$ ipython --no-banner

In [1]: import numpy as np

In [2]: import numpy.linalg as la

In [3]: np.set_printoptions(precision=1, suppress=True, linewidth=120, legacy="1.25")

In [4]: m1 = np.loadtxt("layer4.csv", delimiter=",")

In [5]: m1.round(1) + 0
Out[5]: 
array([[ 1.8,  1.4, -0.9, -1.7],
       [ 2.1,  0.7, -1.7, -1.1],
       [ 0.2,  1.9,  1. , -2. ],
       [ 2.1,  0.1, -2.1, -0.5],
       [ 2. , -0.2, -2.2, -0.1],
       [ 1.8, -0.8, -2.2,  0.5],
       [-2.1, -0.2,  2. ,  0.5],
       [-1.5,  1.2,  2.2, -0.9],
       [-1.5, -1.7,  0.5,  2. ],
       [-1.4, -1.7,  0.4,  2. ],
       [ 1.4,  1.7, -0.3, -2. ],
       [-0.5,  1.8,  1.6, -1.8],
       [ 1.9, -0.5, -2.2,  0.2],
       [ 0.1,  1.9,  1. , -2. ],
       [ 0.2,  2. ,  1. , -2.1],
       [ 1.7,  1.5, -0.7, -1.8],
       [ 0. , -1.9, -1.1,  2. ],
       [-0.4,  1.8,  1.5, -1.8],
       [ 0.7,  1.9,  0.5, -2.1],
       [ 0.8, -1.6, -1.8,  1.6],
       [-0.1,  1.9,  1.2, -2. ],
       [-0.2, -2. , -0.9,  2.1],
       [ 1.8,  1.4, -0.9, -1.8]])

In [6]: d = la.norm(m1[:, None] - m1[None], axis=-1)

In [7]: (d + 1e9 * np.eye(23)).round(6).argmin(axis=1)
Out[7]: array([22,  3, 13,  4,  3, 12,  7, 11,  9,  8, 15, 17,  5,  2,  2, 22, 21, 11, 14, 16, 13, 16,  0])

In [8]: la.norm(m1, axis=1)
Out[8]: array([3., 3., 3., 3., 3., 3., 3., 3., 3., 3., 3., 3., 3., 3., 3., 3., 3., 3., 3., 3., 3., 3., 3.])

In [9]: d.mean(axis=1).argmax()
Out[9]: 8

In [10]: d[:5, :5]
Out[10]: 
array([[0. , 1.3, 2.6, 2.2, 2.6],
       [1.3, 0. , 3.7, 0.9, 1.4],
       [2.6, 3.7, 0. , 4.4, 4.7],
       [2.2, 0.9, 4.4, 0. , 0.5],
       [2.6, 1.4, 4.7, 0.5, 0. ]])

In [11]: d.shape
Out[11]: (23, 23)

In [12]: try:
    ...:     la.inv(m1)
    ...: except la.LinAlgError as e:
    ...:     print(repr(e))
    ...: 
LinAlgError('Last 2 dimensions of the array must be square')

In [13]: np.round(np.trace(la.pinv(m1) @ m1), 1)
Out[13]: 2.0

In [14]: la.matrix_rank(m1, rtol=0.1)
Out[14]: 2

In [15]: la.cond(m1) > 100
Out[15]: True

In [16]: [round(float(x), 1) for x in la.svd(m1, compute_uv=False)[:3]]
Out[16]: [11.2, 9.1, 0.0]

In [17]: np.argsort(-la.norm(m1, axis=0).round(6), kind="stable")[:3]
Out[17]: array([3, 1, 2])

In [18]: C2 = np.cov(m1, rowvar=False)

In [19]: C2
Out[19]: 
array([[ 1.7,  0.3, -1.6, -0.6],
       [ 0.3,  2.2,  1. , -2.3],
       [-1.6,  1. ,  2.2, -0.8],
       [-0.6, -2.3, -0.8,  2.5]])

In [20]: np.argwhere(np.triu(np.abs(np.corrcoef(m1.T)) > 0.8, 1))
Out[20]: 
array([[0, 2],
       [1, 3]])

In [21]: np.polyfit(m1[:, 3], m1[:, 1], 1)
Out[21]: array([-0.9, -0.1])

In [22]: np.corrcoef(m1.T)
Out[22]: 
array([[ 1. ,  0.2, -0.8, -0.3],
       [ 0.2,  1. ,  0.5, -1. ],
       [-0.8,  0.5,  1. , -0.3],
       [-0.3, -1. , -0.3,  1. ]])

In [23]: Ac = m1 - m1.mean(axis=0)

In [24]: U, sigma, vt = la.svd(Ac, full_matrices=False)

In [25]: np.round(vt[0] * np.sign(vt[0, np.abs(vt[0]).argmax()]), 1) + 0
Out[25]: array([ 0. , -0.6, -0.4,  0.7])

In [26]: np.abs(U[:, 0]).argmax()
Out[26]: 16

In [27]: np.round(Ac.mean(axis=0), 1) + 0
Out[27]: array([0., 0., 0., 0.])

In [28]: X = np.array([[-1.8, 0.8, 0.7, -0.2, 0.3],
    ...:     [-0.3, 0.8, -0.2, 0.9, 0.1],
    ...:     [1.4, 0.7, -0.4, 0.2, -0.4],
    ...:     [-0.1, -0.5, 0.1, 1.7, -0.2]])

In [29]: X
Out[29]: 
array([[-1.8,  0.8,  0.7, -0.2,  0.3],
       [-0.3,  0.8, -0.2,  0.9,  0.1],
       [ 1.4,  0.7, -0.4,  0.2, -0.4],
       [-0.1, -0.5,  0.1,  1.7, -0.2]])

In [30]: t = np.radians(180)

In [31]: Rm = np.eye(5)

In [32]: Rm[2, 2] = Rm[0, 0] = np.cos(t)

In [33]: Rm[2, 0], Rm[0, 2] = -np.sin(t), np.sin(t)

In [34]: Rm.round(1) + 0
Out[34]: 
array([[-1.,  0.,  0.,  0.,  0.],
       [ 0.,  1.,  0.,  0.,  0.],
       [ 0.,  0., -1.,  0.,  0.],
       [ 0.,  0.,  0.,  1.,  0.],
       [ 0.,  0.,  0.,  0.,  1.]])

In [35]: Y = X @ Rm.T

In [36]: round(la.det(Rm), 1), np.trace(Rm)
Out[36]: (1.0, 1.0)

In [37]: Y
Out[37]: 
array([[ 1.8,  0.8, -0.7, -0.2,  0.3],
       [ 0.3,  0.8,  0.2,  0.9,  0.1],
       [-1.4,  0.7,  0.4,  0.2, -0.4],
       [ 0.1, -0.5, -0.1,  1.7, -0.2]])

In [38]: la.svd(X, compute_uv=False), la.svd(Y, compute_uv=False)
Out[38]: (array([2.5, 1.9, 1.4, 0.3]), array([2.5, 1.9, 1.4, 0.3]))

In [39]: np.allclose(X @ X.T, Y @ Y.T)
Out[39]: True
